>>> import numpy as np
>>> from numpy import linalg as LA
>>> np.set_printoptions(precision=2, suppress=True, linewidth=140, floatmode="fixed")
>>> other = np.array([[0.5, -0.9],
...     [-0.6, -1.0],
...     [0.1, -0.1],
...     [-0.6, 0.6],
...     [-0.6, 0.7],
...     [-0.1, 0.5],
...     [0.4, 1.7]])
>>> Z = np.array([[-1.5, 2.1, -0.7, -0.2, -0.6, -0.3, -0.1, -1.3],
...     [-1.3, 0.4, -1.7, 0.8, 0.5, 0.8, 0.7, 2.0]])
>>> X = other @ Z
>>> X
array([[ 0.42,  0.69,  1.18, -0.82, -0.75, -0.87, -0.68, -2.45],
       [ 2.20, -1.66,  2.12, -0.68, -0.14, -0.62, -0.64, -1.22],
       [-0.02,  0.17,  0.10, -0.10, -0.11, -0.11, -0.08, -0.33],
       [ 0.12, -1.02, -0.60,  0.60,  0.66,  0.66,  0.48,  1.98],
       [-0.01, -0.98, -0.77,  0.68,  0.71,  0.74,  0.55,  2.18],
       [-0.50, -0.01, -0.78,  0.42,  0.31,  0.43,  0.36,  1.13],
       [-2.81,  1.52, -3.17,  1.28,  0.61,  1.24,  1.15,  2.88]])
>>> # null space of dimension 6
>>> f = np.array([2, 2, 2])
>>> np.correlate(X[4], X[3], "full")
array([-0.02, -1.95, -2.00,  0.32,  0.57,  1.16,  2.50,  7.41,  2.58,  1.03,  0.68,  0.31, -1.78, -2.16,  0.26])
>>> np.convolve(X[4], f)
array([-0.02, -1.98, -3.52, -2.14,  1.24,  4.26,  4.00,  6.94,  5.46,  4.36])
>>> rk = LA.matrix_rank(X)
>>> print(rk)
2
>>> N = LA.svd(X)[2][rk:].T
>>> print(N.shape)
(8, 6)
>>> K = np.load("sample6.npy")
>>> K
array([[4.00, 1.00, 1.00, 1.00],
       [1.00, 4.00, 1.00, 1.00],
       [1.00, 1.00, 4.00, 1.00],
       [1.00, 1.00, 1.00, 4.00]])
>>> Q, r_ = LA.qr(K)
>>> np.round(abs(r_[0, 0]), 2), round(float(LA.norm(K[:, 0])), 2)
(np.float64(4.36), 4.36)
>>> Q.shape, r_.shape
((4, 4), (4, 4))
>>> np.round(Q.T @ Q, 2) + 0
array([[1.00, 0.00, 0.00, 0.00],
       [0.00, 1.00, 0.00, 0.00],
       [0.00, 0.00, 1.00, 0.00],
       [0.00, 0.00, 0.00, 1.00]])
>>> np.abs(np.diag(r_))
array([4.36, 3.71, 3.48, 3.36])
>>> print(np.allclose(r_.T @ r_, K.T @ K))
True
>>> evals, V = LA.eig(K)
>>> print(evals)
[3.00 7.00 3.00 3.00]
>>> round(float(np.prod(evals)), 2)
189.0
>>> print(np.sort(LA.eigvals(K.T)))
[3.00 3.00 3.00 7.00]
>>> print(K.reshape(2, -1))
[[4.00 1.00 1.00 1.00 1.00 4.00 1.00 1.00]
 [1.00 1.00 4.00 1.00 1.00 1.00 1.00 4.00]]
>>> K.ravel(order="F")
array([4.00, 1.00, 1.00, 1.00, 1.00, 4.00, 1.00, 1.00, 1.00, 1.00, 4.00, 1.00, 1.00, 1.00, 1.00, 4.00])
>>> K.reshape(-1, 2)
array([[4.00, 1.00],
       [1.00, 1.00],
       [1.00, 4.00],
       [1.00, 1.00],
       [1.00, 1.00],
       [4.00, 1.00],
       [1.00, 1.00],
       [1.00, 4.00]])
>>> blk = K.reshape(4, 2, -1)
>>> blk.sum(axis=1)
array([[5.00, 2.00],
       [2.00, 5.00],
       [5.00, 2.00],
       [2.00, 5.00]])
>>> np.einsum("ihd,jhd->hij", blk, blk).shape
(2, 4, 4)
>>> np.swapaxes(blk, 1, 2)[2]
array([[1.00, 4.00],
       [1.00, 1.00]])
>>> np.einsum("ihd,ihd->ih", blk, blk)
array([[17.00,  2.00],
       [17.00,  2.00],
       [ 2.00, 17.00],
       [ 2.00, 17.00]])
>>> blk.transpose(1, 0, 2)
array([[[4.00, 1.00],
        [1.00, 4.00],
        [1.00, 1.00],
        [1.00, 1.00]],

       [[1.00, 1.00],
        [1.00, 1.00],
        [4.00, 1.00],
        [1.00, 4.00]]])
>>> blk.shape
(4, 2, 2)
>>> f = np.array([2, 1, 2, -1])
>>> other = K + np.outer(f, np.eye(4)[2])
>>> np.round(LA.det(other) / LA.det(K), 2), round(float(1 + LA.solve(K, f)[2]), 2)
(np.float64(1.48), 1.48)
>>> rng = np.random.default_rng(2675)
>>> idx = rng.permutation(4)
>>> idx
array([0, 3, 2, 1])
>>> other = K[idx][:, idx]
>>> np.diag(other)
array([4.00, 4.00, 4.00, 4.00])
>>> np.allclose(other, K)
True
>>> other
array([[4.00, 1.00, 1.00, 1.00],
       [1.00, 4.00, 1.00, 1.00],
       [1.00, 1.00, 4.00, 1.00],
       [1.00, 1.00, 1.00, 4.00]])
>>> print(np.round(LA.det(other), 2), round(float(LA.det(K[idx])), 2))
189.0 -189.0
>>> J = np.load("block8.npy")
>>> J
array([[ 0.93,  0.03, -0.06, -1.02,  2.03, -1.03,  2.04],
       [ 0.96, -0.04,  0.03, -0.94,  2.00, -0.97,  2.00],
       [ 0.96, -0.04, -0.01, -0.99,  1.93, -0.92,  1.94],
       [ 0.94, -0.04, -0.07, -1.01,  2.03, -1.00,  1.99],
       [ 0.97,  0.01,  0.00, -0.92,  2.03, -0.98,  2.03],
       [ 0.84, -0.02, -0.02, -0.89,  2.01, -1.04,  1.85],
       [ 1.02,  0.00,  0.03, -1.05,  2.14, -1.05,  2.05],
       [ 1.03, -0.02, -0.04, -1.06,  2.00, -1.01,  2.04],
       [ 0.93,  0.02,  0.03, -0.98,  2.02, -0.95,  2.17],
       [ 0.02,  2.02, -0.99, -2.01, -2.01,  1.96, -1.01],
       [-0.04,  2.01, -0.95, -1.99, -2.00,  1.98, -0.94],
       [-0.01,  1.98, -0.92, -1.97, -2.06,  1.94, -1.07],
       [-0.02,  2.04, -1.06, -1.95, -1.97,  2.02, -0.97],
       [-0.03,  1.99, -1.00, -2.03, -1.97,  1.97, -0.95],
       [ 0.09,  1.99, -0.98, -2.01, -1.97,  2.03, -1.07],
       [ 0.04,  1.96, -1.08, -2.03, -1.99,  1.92, -1.08],
       [ 0.00,  1.94, -1.02, -1.96, -2.04,  1.98, -1.03],
       [ 0.00,  2.03, -1.08, -1.90, -1.96,  1.91, -0.92],
       [-2.01,  1.95,  0.94,  0.04, -0.95, -2.02, -1.02],
       [-1.98,  2.04,  0.99, -0.03, -0.99, -1.95, -0.91],
       [-2.06,  2.05,  1.02,  0.05, -0.96, -2.04, -1.05],
       [-2.17,  2.01,  1.01,  0.06, -0.99, -2.04, -1.05],
       [-2.06,  2.03,  0.92,  0.02, -0.97, -2.05, -1.08],
       [-2.01,  1.98,  0.95,  0.03, -0.99, -1.90, -0.99],
       [-1.95,  2.03,  1.03, -0.03, -1.05, -1.99, -1.07],
       [-1.95,  1.95,  0.98, -0.05, -0.92, -2.00, -1.00],
       [-1.98,  2.08,  1.01,  0.03, -0.99, -2.05, -1.03]])
>>> x = np.array([-3, -5, 2, 4, -5, -3, 1])
>>> rhs = J @ x
>>> print(LA.solve(J.T @ J, J.T @ rhs))
[-3.00 -5.00  2.00  4.00 -5.00 -3.00  1.00]
>>> print(LA.lstsq(J, rhs)[0])
[-3.00 -5.00  2.00  4.00 -5.00 -3.00  1.00]
>>> np.round(LA.pinv(J) @ J, 2) + 0
array([[1.00, 0.00, 0.00, 0.00, 0.00, 0.00, 0.00],
       [0.00, 1.00, 0.00, 0.00, 0.00, 0.00, 0.00],
       [0.00, 0.00, 1.00, 0.00, 0.00, 0.00, 0.00],
       [0.00, 0.00, 0.00, 1.00, 0.00, 0.00, 0.00],
       [0.00, 0.00, 0.00, 0.00, 1.00, 0.00, 0.00],
       [0.00, 0.00, 0.00, 0.00, 0.00, 1.00, 0.00],
       [0.00, 0.00, 0.00, 0.00, 0.00, 0.00, 1.00]])
>>> rhs = rhs + 0.02 * rng.normal(size=27)
>>> rhs
array([-12.17, -11.45, -11.59, -11.98, -11.84, -11.08, -12.67, -12.25, -11.81, -17.00, -16.66, -16.18, -17.22, -17.01, -17.51, -17.07,
       -16.36, -16.74,   8.11,   7.51,   8.01,   8.71,   7.84,   7.81,   7.79,   7.46,   7.71])
>>> coef, *_ = LA.lstsq(J, rhs)
>>> coef.round()
array([-3.00, -5.00,  2.00,  4.00, -5.00, -3.00,  1.00])
